% ipython --no-banner

In [1]: import numpy as np

In [2]: np.set_printoptions(precision=1, suppress=True, linewidth=160)

In [3]: rng = np.random.default_rng(8604)

In [4]: mat = np.eye(6, dtype=int)[rng.permutation(6)] * np.array([3, 3, 3, 0, 2, 3])

In [5]: print(mat)
[[0 0 3 0 0 0]
 [0 0 0 0 0 3]
 [0 3 0 0 0 0]
 [0 0 0 0 2 0]
 [0 0 0 0 0 0]
 [3 0 0 0 0 0]]

In [6]: Uu, sv, Vh = np.linalg.svd(mat)

In [7]: sv
Out[7]: array([3., 3., 3., 3., 2., 0.])

In [8]: np.argmax(sv[:-1] / (sv[1:] + 1e-6)) + 1
Out[8]: np.int64(5)

In [9]: Y = Uu[:, :5] @ np.diag(sv[:5]) @ Vh[:5]

In [10]: np.linalg.matrix_rank(mat, rtol=0.05)
Out[10]: np.int64(5)

In [11]: np.linalg.matrix_rank(Y)
Out[11]: np.int64(5)

In [12]: np.linalg.norm(mat, axis=0)
Out[12]: array([3., 3., 3., 0., 2., 3.])

In [13]: print(np.linalg.svd(mat, compute_uv=False))
[3. 3. 3. 3. 2. 0.]

In [14]: mat @ mat.T
Out[14]: 
array([[9, 0, 0, 0, 0, 0],
       [0, 9, 0, 0, 0, 0],
       [0, 0, 9, 0, 0, 0],
       [0, 0, 0, 4, 0, 0],
       [0, 0, 0, 0, 0, 0],
       [0, 0, 0, 0, 0, 9]])

In [15]: mat.T @ mat
Out[15]: 
array([[9, 0, 0, 0, 0, 0],
       [0, 9, 0, 0, 0, 0],
       [0, 0, 9, 0, 0, 0],
       [0, 0, 0, 0, 0, 0],
       [0, 0, 0, 0, 4, 0],
       [0, 0, 0, 0, 0, 9]])

In [16]: print(mat[:, 5] @ mat[:, 1])
0

In [17]: print((mat != 0).astype(int))
[[0 0 1 0 0 0]
 [0 0 0 0 0 1]
 [0 1 0 0 0 0]
 [0 0 0 0 1 0]
 [0 0 0 0 0 0]
 [1 0 0 0 0 0]]

In [18]: print(mat @ mat)
[[0 9 0 0 0 0]
 [9 0 0 0 0 0]
 [0 0 0 0 0 9]
 [0 0 0 0 0 0]
 [0 0 0 0 0 0]
 [0 0 9 0 0 0]]
